In [1]: import numpy as np

In [2]: import numpy.linalg as la

In [3]: np.set_printoptions(precision=2, suppress=True, linewidth=140, sign=" ")

In [4]: K = np.load("m.npy")

In [5]: print(K)
[[ 1.    0.    0.    0.    0.    0.  ]
 [ 0.   -0.71  0.    0.   -0.71  0.  ]
 [ 0.    0.    1.    0.    0.    0.  ]
 [ 0.    0.    0.    1.    0.    0.  ]
 [ 0.    0.71  0.    0.   -0.71  0.  ]
 [ 0.    0.    0.    0.    0.    1.  ]]

In [6]: x = np.array([-2, 3, 0, -2, -2, 0])

In [7]: print(6 - la.matrix_rank(K - np.eye(6), tol=1e-8))
4

In [8]: print(np.abs(la.eigvals(K)))
[ 1.  1.  1.  1.  1.  1.]

In [9]: print([p for p in range(1, 25) if np.allclose(la.matrix_power(K, p), np.eye(6))])
[8, 16, 24]

In [10]: print(round(la.det(K), 2))
1.0

In [11]: print(K.T @ (K @ x))
[-2.  3.  0. -2. -2.  0.]

In [12]: print(la.inv(K))
[[ 1.    0.    0.    0.    0.    0.  ]
 [ 0.   -0.71  0.    0.    0.71  0.  ]
 [ 0.    0.    1.    0.    0.    0.  ]
 [ 0.    0.    0.    1.    0.    0.  ]
 [-0.   -0.71 -0.   -0.   -0.71 -0.  ]
 [ 0.    0.    0.    0.    0.    1.  ]]

In [13]: print(round(la.det(K), 2))
1.0

In [14]: print(np.sort(la.eigvals(K).real))
[-0.71 -0.71  1.    1.    1.    1.  ]

In [15]: print(np.round(K @ K, 2) + 0)
[[ 1.  0.  0.  0.  0.  0.]
 [ 0.  0.  0.  0.  1.  0.]
 [ 0.  0.  1.  0.  0.  0.]
 [ 0.  0.  0.  1.  0.  0.]
 [ 0. -1.  0.  0.  0.  0.]
 [ 0.  0.  0.  0.  0.  1.]]

In [16]: print((la.matrix_power((K != 0) + (K.T != 0) + np.eye(6), 6) > 0).astype(int))
[[ 1  0  0  0  0  0]
 [ 0  1  0  0  1  0]
 [ 0  0  1  0  0  0]
 [ 0  0  0  1  0  0]
 [ 0  1  0  0  1  0]
 [ 0  0  0  0  0  1]]

In [17]: J = np.load("run19.npy")

In [18]: print(J)
[[-2. -1.  3. -8.  0.  0.  0.]
 [ 9. -7.  0. -8. -5.  0.  0.]
 [ 2.  2. -2. -3. -5.  0.  0.]
 [-1. -9.  7.  0. -9.  0.  0.]
 [-6.  1.  8. -6. -2.  0.  0.]
 [ 0.  0.  0.  0.  0.  1.  1.]
 [ 0.  0.  0.  0.  0.  3.  1.]]

In [19]: x = np.array([2, 1, -1, -1, 1, 1, 0])

In [20]: target = J @ x

In [21]: c, lr = np.zeros(7), 1 / la.norm(J, 2) ** 2

In [22]: for i in range(30):
    ...:     c -= lr * J.T @ (J @ c - target)
    ...:     if i % 10 == 0: print(i, round(la.norm(J @ c - target), 2))
    ...: 
0 18.44
10 2.55
20 1.95

In [23]: print(c)
[ 1.61  0.73 -1.44 -1.13  0.94  0.54  0.21]

In [24]: print(round(float(la.cond(J)), 2))
32.3

In [25]: O, V = la.qr(J[:, :6])[0], la.qr(J[:, 6:])[0]

In [26]: sv = la.svd(O.T @ V, compute_uv=False)

In [27]: print((sv > 0.9).sum())
0

In [28]: print((K + K.T) / 2)
[[ 1.    0.    0.    0.    0.    0.  ]
 [ 0.   -0.71  0.    0.    0.    0.  ]
 [ 0.    0.    1.    0.    0.    0.  ]
 [ 0.    0.    0.    1.    0.    0.  ]
 [ 0.    0.    0.    0.   -0.71  0.  ]
 [ 0.    0.    0.    0.    0.    1.  ]]

In [29]: print(np.allclose(K, K.T))
False

In [30]: print(np.round(K @ K, 2) + 0)
[[ 1.  0.  0.  0.  0.  0.]
 [ 0.  0.  0.  0.  1.  0.]
 [ 0.  0.  1.  0.  0.  0.]
 [ 0.  0.  0.  1.  0.  0.]
 [ 0. -1.  0.  0.  0.  0.]
 [ 0.  0.  0.  0.  0.  1.]]

In [31]: print((K - K.T) / 2)
[[ 0.    0.    0.    0.    0.    0.  ]
 [ 0.    0.    0.    0.   -0.71  0.  ]
 [ 0.    0.    0.    0.    0.    0.  ]
 [ 0.    0.    0.    0.    0.    0.  ]
 [ 0.    0.71  0.    0.    0.    0.  ]
 [ 0.    0.    0.    0.    0.    0.  ]]

In [32]: print(round(float(np.abs(la.eigvals(K)).max()), 2))
1.0

In [33]: F = np.array([[1, -1, 1, -1], [1, 0, 0, 0]])

In [34]: rng = np.random.default_rng(75498)

In [35]: M2 = F + rng.integers(-2, 3, (2, 1)) @ rng.integers(-2, 3, (1, 4))

In [36]: print(M2)
[[ 1 -1  1 -1]
 [ 5 -2  2 -4]]

In [37]: print(la.svd(M2 - F, compute_uv=False))
[ 6.32  0.  ]

In [38]: print(la.matrix_rank(M2 - F, tol=1e-8))
1

In [39]: print(np.abs(M2 - F).sum(axis=1))
[  0  12]

In [40]: print(la.cond(M2) > 100)
False

In [41]: M2 = np.array([[0, -3], [2, -2]])

In [42]: basis = np.kron(M2, F)

In [43]: print(round(float(la.norm(basis, 2)), 2), round(la.norm(M2, 2) * la.norm(F, 2), 2))
7.9 7.9

In [44]: M2 = F / np.sqrt((F ** 2).mean(axis=1, keepdims=True))

In [45]: print(la.matrix_rank(F - F.mean(axis=1, keepdims=True)))
2

In [46]: T = np.stack([F, -3 * F, F[::-1]])

In [47]: print(la.matrix_rank(T.reshape(3, -1)))
2

In [48]: print(la.matrix_rank(T))
[ 2  2  2]

In [49]: print(T.shape)
(3, 2, 4)

In [50]: print(np.einsum("bij,cij->bc", T, T))
[[  5 -15   2]
 [-15  45  -6]
 [  2  -6   5]]

In [51]: arr = np.load("case10.npy")

In [52]: print(arr)
[[ 0  0]
 [ 2  0]]

In [53]: left, sv, vt = la.svd(arr)

In [54]: V = vt[:(sv > 1e-8).sum()]

In [55]: x = arr[0] + 5 * arr[1] + rng.integers(2) * np.eye(2)[1]

In [56]: print(x)
[ 10.   0.]

In [57]: print(V.T @ V)
[[ 1.  0.]
 [ 0.  0.]]

In [58]: print(la.matrix_rank(np.vstack([arr, x])))
1

In [59]: print(np.allclose(V.T @ V @ x, x))
True

In [60]: print(arr @ arr.T)
[[ 0  0]
 [ 0  4]]

In [61]: print(la.norm(arr, axis=0))
[ 2.  0.]

In [62]: print(arr[:, 0] @ arr[:, 1])
0

In [63]: print(arr.T @ arr)
[[ 4  0]
 [ 0  0]]

In [64]: print(la.svd(arr, compute_uv=False))
[ 2.  0.]

In [65]: print(arr @ arr)
[[ 0  0]
 [ 0  0]]

In [66]: print(np.allclose(arr @ arr.T, arr.T @ arr))
False

In [67]: print(la.matrix_power(arr, 2))
[[ 0  0]
 [ 0  0]]

In [68]: print(np.trace(arr))
0

In [69]: print(np.round(np.abs(la.eigvals(arr)).max(), 2))
0.0

In [70]: print((arr + arr.T) / 2)
[[ 0.  1.]
 [ 1.  0.]]

In [71]: print(np.sort(np.abs(la.eigvals(arr))))
[ 0.  0.]

In [72]: m1 = np.load("arr.npy")

In [73]: print(m1)
[[ 0.38  0.62  0.21 -0.21  0.62]
 [ 0.62  0.38 -0.21  0.21 -0.62]
 [ 0.21 -0.21  0.93  0.07 -0.21]
 [-0.21  0.21  0.07  0.93  0.21]
 [ 0.62 -0.62 -0.21  0.21  0.38]]

In [74]: M2 = np.array([[-3, 3], [-3, -3]])

In [75]: basis = np.kron(M2, m1)

In [76]: print(basis.shape)
(10, 10)

In [77]: print(round(la.norm(basis, 2), 2), round(la.norm(M2, 2) * la.norm(m1, 2), 2))
4.24 4.24

In [78]: basis = np.sign(np.array([[2, 2], [0, 2]]))

In [79]: M2 = (np.tril(basis, -1) + np.eye(2)) @ (np.triu(basis, 1) + np.eye(2))

In [80]: evals = np.array([2, 1])

In [81]: E = np.rint(M2 * evals @ la.inv(M2)) + 0

In [82]: print(E)
[[ 2. -1.]
 [ 0.  1.]]

In [83]: M2 = E + rng.integers(-2, 3, (2, 1)) @ rng.integers(-2, 3, (1, 2))

In [84]: print(M2)
[[ 4. -3.]
 [ 2. -1.]]

In [85]: print(np.round(la.svd(M2 - E, compute_uv=False), 2) + 0)
[ 4.  0.]

In [86]: print(np.abs(M2 - E).sum(axis=1))
[ 4.  4.]

In [87]: print(M2 - E)
[[ 2. -2.]
 [ 2. -2.]]

In [88]: evals, V = la.eig(M2)

In [89]: print(np.sort(la.eigvals(la.inv(M2))))
[ 0.5  1. ]

In [90]: print(np.prod(evals))
2.0

In [91]: M2 = la.inv(E)

In [92]: print(la.inv(M2))
[[ 2. -1.]
 [ 0.  1.]]

In [93]: print(la.det(E) * M2)
[[ 1.  1.]
 [ 0.  2.]]

In [94]: print(round(la.cond(E), 2))
2.62

In [95]: print(np.round(la.det(E) * la.det(M2), 2))
1.0

In [96]: print(M2)
[[ 0.5  0.5]
 [ 0.   1. ]]

In [97]: def softmax(z):
    ...:     e = np.exp(z - z.max(axis=-1, keepdims=True))
    ...:     return e / e.sum(axis=-1, keepdims=True)
    ...: 

In [98]: print(softmax(10 * M2[0]))
[ 0.5  0.5]

In [99]: print(softmax(M2[0]))
[ 0.5  0.5]

In [100]: print(softmax(M2).sum(axis=1))
[ 1.  1.]

In [101]: S = M2 @ M2.T / np.sqrt(2)

In [102]: print(softmax(S + np.triu(np.full(S.shape, -np.inf), 1)))
[[ 1.    0.  ]
 [ 0.41  0.59]]

In [103]: print(softmax(S)[0] @ M2)
[ 0.25  0.75]

In [104]: feats = np.load("data.npy")

In [105]: print(feats)
[[ 0.31  0.46  1.19 -0.7  -0.94]
 [-0.96 -0.16 -1.03  0.92  1.15]
 [-2.28 -1.36 -0.86  1.9   2.09]
 [ 0.03  0.1   0.37 -0.07 -0.61]
 [-0.32  0.44  0.77 -0.26 -0.05]
 [-0.22 -0.81 -1.63  0.14  1.11]
 [ 0.5   0.85 -1.62  0.38 -0.62]]

In [106]: print(la.matrix_rank(feats))
5

In [107]: print(feats.shape)
(7, 5)

In [108]: print(np.count_nonzero(feats))
35

In [109]: M2 = feats / la.norm(feats, axis=1, keepdims=True)

In [110]: gram = M2 @ M2.T

In [111]: print(np.argwhere(np.triu(np.abs(gram) > 0.95, 1)))
[]

In [112]: print(np.round(np.degrees(np.arccos(np.clip(gram[0, 6], -1, 1))), 2))
107.33

In [113]: print((np.abs(gram) > 0.9).astype(int))
[[ 1  1  0  0  0  1  0]
 [ 1  1  1  0  0  0  0]
 [ 0  1  1  0  0  0  0]
 [ 0  0  0  1  0  0  0]
 [ 0  0  0  0  1  0  0]
 [ 1  0  0  0  0  1  0]
 [ 0  0  0  0  0  0  1]]

In [114]: M2 = feats + rng.integers(-2, 3, (7, 3)) @ rng.integers(-2, 3, (3, 5))

In [115]: print(M2)
[[-0.69  0.46 -2.81 -0.7   3.06]
 [-0.96  1.84  0.97 -5.08  1.15]
 [-2.28  0.64  2.14 -2.1   1.09]
 [ 1.03  0.1   1.37 -6.07 -1.61]
 [-2.32  3.44  2.77  4.74  0.95]
 [ 1.78 -4.81 -2.63  2.14 -1.89]
 [ 0.5   1.85  1.38  1.38 -2.62]]

In [116]: print(la.matrix_rank(M2 - feats, tol=1e-8))
3

In [117]: print(np.round(la.svd(M2 - feats, compute_uv=False), 2) + 0)
[ 11.31   7.65   7.18   0.     0.  ]

In [118]: print(np.abs(M2 - feats).sum(axis=1))
[  9.  10.  10.   9.  13.  12.   7.]
